$ python3 -q
>>> import numpy as np
>>> np.set_printoptions(precision=1, suppress=True, linewidth=100)
>>> X = np.load("dump.npy")
>>> X
array([[ 0.2,  0. ,  0. ,  1. ],
       [ 0. ,  1. ,  0. ,  0. ],
       [ 0. ,  0. ,  1. ,  0. ],
       [-1. ,  0. ,  0. ,  0.2]])
>>> hat = np.triu(np.array([[2, 3, -2, -1], [1, -3, 2, -2], [-2, -1, -2, 0], [1, 0, 2, 0]]), 1) + np.eye(4)
>>> M2 = hat @ X @ np.linalg.inv(hat)
>>> np.round(np.trace(M2), 1), np.round(np.trace(X), 1)
(np.float64(2.3), np.float64(2.3))
>>> hat @ X - X @ hat
array([[ 1. ,  2.5, -1.7,  0. ],
       [ 2. ,  0. ,  0. ,  1.7],
       [ 0. ,  0. ,  0. ,  0. ],
       [ 0. ,  3. , -2. , -1. ]])
>>> M2
array([[ 1.2, -0.5,  1.3,  1. ],
       [ 2. , -4.9, 15.8, -8.2],
       [ 0. ,  0. ,  1. ,  0. ],
       [-1. ,  3. , -7.9,  5.1]])
>>> np.linalg.matrix_rank(M2)
np.int64(4)
>>> np.poly(M2)
array([ 1. , -2.3,  2.7, -2.3,  1. ])
>>> np.linalg.matrix_power(X, 2)
array([[-0.9,  0. ,  0. ,  0.3],
       [ 0. ,  1. ,  0. ,  0. ],
       [ 0. ,  0. ,  1. ,  0. ],
       [-0.3,  0. ,  0. , -0.9]])
>>> X.inv()
Traceback (most recent call last):
  File "<python-input-12>", line 1, in <module>
    X.inv()
    ^^^^^
AttributeError: 'numpy.ndarray' object has no attribute 'inv'
>>> round(np.trace(X), 1)
np.float64(2.3)
>>> np.allclose(X @ X.T, X.T @ X)
True
>>> (X + X.T) / 2
array([[0.2, 0. , 0. , 0. ],
       [0. , 1. , 0. , 0. ],
       [0. , 0. , 1. , 0. ],
       [0. , 0. , 0. , 0.2]])
>>> (X - X.T) / 2
array([[ 0.,  0.,  0.,  1.],
       [ 0.,  0.,  0.,  0.],
       [ 0.,  0.,  0.,  0.],
       [-1.,  0.,  0.,  0.]])
>>> np.sort(np.abs(np.linalg.eigvals(X)))
array([1., 1., 1., 1.])
>>> X @ X
array([[-0.9,  0. ,  0. ,  0.3],
       [ 0. ,  1. ,  0. ,  0. ],
       [ 0. ,  0. ,  1. ,  0. ],
       [-0.3,  0. ,  0. , -0.9]])
